% python3 -q
>>> import numpy as np
>>> np.set_printoptions(precision=2, suppress=True, linewidth=140)
>>> rnd = lambda a: np.round(a, 2) + 0
>>> arr = np.load("layer3.npy")
>>> rnd(arr)
array([[0.38, 0.  , 0.12, 0.12, 0.12, 0.12, 0.12],
       [0.  , 0.33, 0.  , 0.  , 0.33, 0.33, 0.  ],
       [0.22, 0.11, 0.22, 0.11, 0.11, 0.11, 0.11],
       [0.25, 0.12, 0.12, 0.25, 0.  , 0.25, 0.  ],
       [0.1 , 0.2 , 0.1 , 0.1 , 0.3 , 0.2 , 0.  ],
       [0.  , 0.  , 0.14, 0.29, 0.14, 0.29, 0.14],
       [0.17, 0.08, 0.08, 0.17, 0.08, 0.17, 0.25]])
>>> O, r_ = np.linalg.qr(arr)
>>> rnd(O.T @ O)
array([[1., 0., 0., 0., 0., 0., 0.],
       [0., 1., 0., 0., 0., 0., 0.],
       [0., 0., 1., 0., 0., 0., 0.],
       [0., 0., 0., 1., 0., 0., 0.],
       [0., 0., 0., 0., 1., 0., 0.],
       [0., 0., 0., 0., 0., 1., 0.],
       [0., 0., 0., 0., 0., 0., 1.]])
>>> rnd(O @ r_)
array([[0.38, 0.  , 0.13, 0.13, 0.13, 0.13, 0.13],
       [0.  , 0.33, 0.  , 0.  , 0.33, 0.33, 0.  ],
       [0.22, 0.11, 0.22, 0.11, 0.11, 0.11, 0.11],
       [0.25, 0.13, 0.13, 0.25, 0.  , 0.25, 0.  ],
       [0.1 , 0.2 , 0.1 , 0.1 , 0.3 , 0.2 , 0.  ],
       [0.  , 0.  , 0.14, 0.29, 0.14, 0.29, 0.14],
       [0.17, 0.08, 0.08, 0.17, 0.08, 0.17, 0.25]])
>>> np.trace(O @ O.T)
np.float64(7.0)
>>> m1 = np.array([[2.7, -3.82, 1.37], [-3.82, -5.13, 1.59], [1.37, 1.59, 5.43]])
>>> # symmetric, so the eigenvalues are real
>>> (m1 - m1.T) / 2
array([[0., 0., 0.],
       [0., 0., 0.],
       [0., 0., 0.]])
>>> np.trace(m1)
np.float64(3.0)
>>> rnd(m1 @ m1)
array([[23.76, 11.46,  5.06],
       [11.46, 43.44, -4.76],
       [ 5.06, -4.76, 33.89]])
>>> rnd(np.abs(np.linalg.eigvals(m1)).max())
np.float64(7.0)
>>> rng = np.random.default_rng(7131)
>>> lab = rng.permutation(3)
>>> lab
array([1, 2, 0])
>>> out = m1[lab][:, lab]
>>> out
array([[-5.13,  1.59, -3.82],
       [ 1.59,  5.43,  1.37],
       [-3.82,  1.37,  2.7 ]])
>>> np.diag(out)
array([-5.13,  5.43,  2.7 ])
>>> out = np.array([[1, 1], [1, -1]])
>>> mat = np.kron(out, np.kron(out, out))[rng.permutation(8)][:4]
>>> mat
array([[ 1, -1, -1,  1, -1,  1,  1, -1],
       [ 1,  1,  1,  1,  1,  1,  1,  1],
       [ 1, -1, -1,  1,  1, -1, -1,  1],
       [ 1,  1, -1, -1, -1, -1,  1,  1]])
>>> out = mat / np.sqrt((mat ** 2).mean(axis=1, keepdims=True))
>>> np.linalg.matrix_rank(mat - mat.mean(axis=1, keepdims=True))
np.int64(3)
>>> np.linalg.matrix_rank(out) == np.linalg.matrix_rank(mat)
np.True_
>>> rnd(np.linalg.norm(out, axis=1))
array([2.83, 2.83, 2.83, 2.83])
>>> mat - mat.mean(axis=1, keepdims=True)
array([[ 1., -1., -1.,  1., -1.,  1.,  1., -1.],
       [ 0.,  0.,  0.,  0.,  0.,  0.,  0.,  0.],
       [ 1., -1., -1.,  1.,  1., -1., -1.,  1.],
       [ 1.,  1., -1., -1., -1., -1.,  1.,  1.]])
>>> W1 = np.array([[0, 1, -2, 0, 0, 2],
...     [1, 1, -2, 2, 1, 1],
...     [-2, 1, 2, 0, 0, 2],
...     [1, 1, -2, -1, 0, -2],
...     [-1, 0, 2, 2, 2, -2],
...     [2, 2, -1, -2, 0, 1],
...     [-2, -2, 1, 2, 2, -2],
...     [2, 1, 1, 0, 2, -1]])
>>> c = np.array([-2, 3, 0, -3, 3, -2])
>>> act = np.maximum(mat @ W1 + c, 0)
>>> (act > 0).mean(axis=0)
array([0.25, 0.75, 0.  , 0.25, 0.75, 0.  ])
>>> cent = np.array([[3, 1, 5], [7, 3, 0], [9, 8, 4], [2, 5, 7], [9, 7, 0], [9, 9, 1]])
>>> act @ cent
array([[ 14,   6,   0],
       [146,  94,   0],
       [ 67,  41,   5],
       [ 58,  52,  14]])
>>> W1 @ cent
array([[  7,   5,  -6],
       [ 14,  14,  12],
       [ 37,  35,   0],
       [-28, -35, -12],
       [ 19,  21,  15],
       [ 16,  -1,  -7],
       [ -7,   6,   6],
       [ 31,  18,  13]])
>>> (act @ cent).round(6).argmax(axis=1)
array([0, 0, 0, 0])
>>> mat.reshape(-1, 2)
array([[ 1, -1],
       [-1,  1],
       [-1,  1],
       [ 1, -1],
       [ 1,  1],
       [ 1,  1],
       [ 1,  1],
       [ 1,  1],
       [ 1, -1],
       [-1,  1],
       [ 1, -1],
       [-1,  1],
       [ 1,  1],
       [-1, -1],
       [-1, -1],
       [ 1,  1]])
>>> blk = mat.reshape(4, 2, -1)
>>> blk.shape
(4, 2, 4)
>>> np.einsum("ihd,jhd->hij", blk, blk).shape
(2, 4, 4)
>>> blk[:, 0]
array([[ 1, -1, -1,  1],
       [ 1,  1,  1,  1],
       [ 1, -1, -1,  1],
       [ 1,  1, -1, -1]])
